$ python -q
>>> import numpy as np
>>> import numpy.linalg as la
>>> np.set_printoptions(suppress=True, linewidth=100)
>>> data = np.diag(np.array([4, 6, -6, -2, -6, 5]))
>>> data
array([[ 4,  0,  0,  0,  0,  0],
       [ 0,  6,  0,  0,  0,  0],
       [ 0,  0, -6,  0,  0,  0],
       [ 0,  0,  0, -2,  0,  0],
       [ 0,  0,  0,  0, -6,  0],
       [ 0,  0,  0,  0,  0,  5]])
>>> np.all(la.eigvalsh(data) > 0)
np.False_
>>> round(la.eigvalsh(data).min(), 1)
np.float64(-6.0)
>>> w, vecs = la.eigh(data)
>>> np.round(la.eigvalsh(data @ data), 1)
array([ 4., 16., 25., 36., 36., 36.])
>>> vecs.T @ vecs
array([[1., 0., 0., 0., 0., 0.],
       [0., 1., 0., 0., 0., 0.],
       [0., 0., 1., 0., 0., 0.],
       [0., 0., 0., 1., 0., 0.],
       [0., 0., 0., 0., 1., 0.],
       [0., 0., 0., 0., 0., 1.]])
>>> w
array([-6., -6., -2.,  4.,  5.,  6.])
>>> np.abs(vecs[:, -1]).round(6).argmax()
np.int64(1)
>>> print((w > 1e-8).sum(), (w < -1e-8).sum())
3 3
>>> np.unique(w.round(6) + 0, return_counts=True)[1]
array([2, 1, 1, 1, 1])
>>> vecs @ np.diag(w) @ vecs.T
array([[ 4.,  0.,  0.,  0.,  0.,  0.],
       [ 0.,  6.,  0.,  0.,  0.,  0.],
       [ 0.,  0., -6.,  0.,  0.,  0.],
       [ 0.,  0.,  0., -2.,  0.,  0.],
       [ 0.,  0.,  0.,  0., -6.,  0.],
       [ 0.,  0.,  0.,  0.,  0.,  5.]])
>>> print(np.round(la.eigvalsh(data + 4 * np.eye(6)), 1))
[-2. -2.  2.  8.  9. 10.]
>>> [int(la.matrix_rank(la.matrix_power(data, p))) for p in range(1, 7)]
[6, 6, 6, 6, 6, 6]
>>> data @ data.T
array([[16,  0,  0,  0,  0,  0],
       [ 0, 36,  0,  0,  0,  0],
       [ 0,  0, 36,  0,  0,  0],
       [ 0,  0,  0,  4,  0,  0],
       [ 0,  0,  0,  0, 36,  0],
       [ 0,  0,  0,  0,  0, 25]])
>>> np.round(la.pinv(data), 1)
array([[ 0.2,  0. ,  0. ,  0. ,  0. ,  0. ],
       [ 0. ,  0.2,  0. ,  0. ,  0. ,  0. ],
       [ 0. ,  0. , -0.2,  0. ,  0. ,  0. ],
       [ 0. ,  0. ,  0. , -0.5,  0. ,  0. ],
       [ 0. ,  0. ,  0. ,  0. , -0.2,  0. ],
       [ 0. ,  0. ,  0. ,  0. ,  0. ,  0.2]])
>>> np.round(la.norm(data, axis=0), 1)
array([4., 6., 6., 2., 6., 5.])
>>> data[:, 1] @ data[:, 2]
np.int64(0)
>>> B = la.inv(data)
>>> data @ B
array([[1., 0., 0., 0., 0., 0.],
       [0., 1., 0., 0., 0., 0.],
       [0., 0., 1., 0., 0., 0.],
       [0., 0., 0., 1., 0., 0.],
       [0., 0., 0., 0., 1., 0.],
       [0., 0., 0., 0., 0., 1.]])
>>> round(la.det(data) * la.det(B), 1)
np.float64(1.0)
>>> print(np.round(la.inv(B), 1))
[[ 4.  0.  0.  0.  0.  0.]
 [ 0.  6.  0.  0.  0.  0.]
 [-0. -0. -6. -0. -0. -0.]
 [-0. -0. -0. -2. -0. -0.]
 [-0. -0. -0. -0. -6. -0.]
 [ 0.  0.  0.  0.  0.  5.]]
>>> A = np.load("mat.npy")
>>> A
array([[  0.6,  -1.7,   8.3,  -2.6,  -2.6,   5. ,  -0.3,  -2.3,   2. ,   5.6,   5. ,  -4.6,  -1.2,
          1.9],
       [ 13.4,  -5.5,   0.8,  -5.2,  -1. ,  11.8,  -4.5,   2.1,  -3.6,   1. ,   0.6,  -7.9,  -1.9,
         -0.5],
       [ 12.8,  -4.4,   0.5,  -5.2,  -2.9,  12.7,  -5.6,   0.2,  -1.7,   0.6,   0.9,  -7.8,  -0.6,
         -0.3],
       [ 12.5,  -5.9,  -1.7,  -5.2,  -1.7,  10.2,  -3.8,   0.8,  -3.1,   1. ,   1. ,  -7.8,  -2.8,
          2.2],
       [ 12.1,  -6.3,  -0.9,  -5. ,  -1.2,  11.5,  -4.9,   0.3,  -3.8,   2.6,  -0.4,  -6.5,  -1.8,
          1.3],
       [ 12.8,  -7.2,  -1.8,  -5.1,  -0.2,  10.6,  -3.7,   0.9,  -2. ,   1.5,   0. ,  -8.8,  -0.7,
         -0.8],
       [ 12.8,  -6.2,  -2.2,  -6.3,  -2. ,  10.8,  -3.9,   1.1,  -2.3,   0.9,   1.4, -10.5,  -1.5,
         -0.1],
       [ 12.9,  -6.6,  -0.1,  -5.7,  -1.1,  11.4,  -6. ,   1.3,  -3.7,   4.3,   0.1,  -8.5,  -0.5,
          0.3],
       [ 11.6,  -6.5,  -1.9,  -4.4,  -1.1,  11. ,  -3.3,   0.1,  -4.2,   2.6,   0.1,  -7.9,  -2.3,
          0.7],
       [ 12.7,  -4.8,  -2.4,  -3.6,  -1.9,  11. ,  -6.2,   2.9,  -3.4,   2.3,  -1. ,  -8.3,  -0.5,
         -0.8],
       [  1.2,  -2. ,   8.3,  -1.7,  -1. ,   4.8,   0.9,  -2.9,   3. ,   4.1,   6.7,  -6.2,  -2. ,
          1.3],
       [ -0.2,  -2.2,   9. ,  -2. ,  -1.2,   4.7,   1.7,  -3.7,   1.5,   6.7,   7.7,  -4.8,  -2.4,
          0.4],
       [  0. ,  -1.5,   8.1,  -2.6,  -1.4,   6.2,  -1.6,  -4.5,   2.5,   4.5,   4.7,  -4.4,  -1.5,
          1.6]])
>>> B = np.array([[2, 0],
...     [0, 1],
...     [0, 2],
...     [1, 3],
...     [3, 0],
...     [3, 2],
...     [2, 3],
...     [2, 1],
...     [2, 3],
...     [1, 2],
...     [2, 2],
...     [1, 2],
...     [2, 1],
...     [0, 1]])
>>> print(np.round(np.einsum("ij->j", A), 1))
[115.2 -60.8  24.  -54.6 -19.3 121.7 -41.2  -3.7 -18.8  37.7  26.8 -94.  -19.7   7.2]
>>> la.matrix_rank(np.vstack([A, B.T]))
np.int64(14)
>>> la.matrix_rank(A @ B)
np.int64(2)
>>> np.round(np.einsum("ij,ij->i", A, A), 1)
array([202.6, 483. , 476.9, 428.1, 438.2, 456.6, 504.4, 516.1, 425.5, 462.1, 225.3, 265.4, 210.6])
>>> cov = A.T @ A
>>> np.round(np.diag(cov), 1)
array([1437.8,  337.2,  306.4,  257. ,   35. , 1246.4,  210.6,   65. ,  113.6,  156. ,  156.6,
        719.6,   37. ,   16.8])
>>> np.round(la.eigvalsh(cov)[::-1], 1) + 0
array([4261.2,  726.3,   32.1,   26. ,   17.6,   10.9,    8.8,    5.3,    3.4,    1.8,    1.3,
          0.3,    0. ,    0. ])
>>> print((A @ A.T).shape)
(13, 13)
>>> print(np.allclose(cov, cov.T))
True
>>> np.round(A.sum(axis=0), 1)
array([115.2, -60.8,  24. , -54.6, -19.3, 121.7, -41.2,  -3.7, -18.8,  37.7,  26.8, -94. , -19.7,
         7.2])
>>> np.unravel_index(np.abs(A).argmax(), A.shape)
(np.int64(1), np.int64(0))
>>> np.round(la.svd(A, compute_uv=False), 1)
array([65.3, 26.9,  5.7,  5.1,  4.2,  3.3,  3. ,  2.3,  1.8,  1.4,  1.1,  0.5,  0.1])
>>> np.abs(A).max()
np.float64(13.4)
>>> round(la.norm(A), 1)
np.float64(71.4)
>>> np.count_nonzero(A)
np.int64(180)
>>> mat = np.load("out17.npy")
>>> print(mat.round(1) + 0)
[[ 0.1  0.1  0.2  0.1  0.   0.   0.2  0.   0.1]
 [ 0.1  0.4  0.1  0.  -0.2 -0.3  0.  -0.2  0.1]
 [ 0.2  0.1  0.4  0.2 -0.1  0.   0.3  0.   0.2]
 [ 0.1  0.   0.2  0.1  0.   0.1  0.2  0.   0.1]
 [ 0.  -0.2 -0.1  0.   0.1  0.2  0.   0.1  0. ]
 [ 0.  -0.3  0.   0.1  0.2  0.4  0.2  0.2  0. ]
 [ 0.2  0.   0.3  0.2  0.   0.2  0.3  0.   0.2]
 [ 0.  -0.2  0.   0.   0.1  0.2  0.   0.1  0. ]
 [ 0.1  0.1  0.2  0.1  0.   0.   0.2  0.   0.1]]
>>> x0 = np.array([8, -4, -8, -2, 7, 7, 1, 1, 0])
>>> np.round(mat @ x0, 1) + 0
array([-1.2, -6.1, -2.6, -0.1,  3.9,  5.7,  0. ,  3.3, -1.3])
>>> round((x0 - mat @ x0) @ (mat @ x0), 1)
np.float64(-0.0)
>>> np.round(mat @ mat @ x0, 1) + 0
array([-1.2, -6.1, -2.6, -0.1,  3.9,  5.7,  0. ,  3.3, -1.3])
>>> w, vecs = la.eigh(mat)
>>> x0 = np.array([-2, -1, -2, -5, 2, 2, 5, -3, 0])
>>> np.round(np.abs(mat).sum(axis=1).max(), 1), round(float(np.abs(w).max()), 1)
(np.float64(1.5), 1.0)
>>> print(round(float(x0 @ mat @ x0 / (x0 @ x0)), 1), np.round(w[0], 1), np.round(w[-1], 1))
0.1 -0.0 1.0
>>> np.round(la.eigvalsh(mat[1:, 1:]), 1) + 0
array([0. , 0. , 0. , 0. , 0. , 0. , 0.9, 1. ])
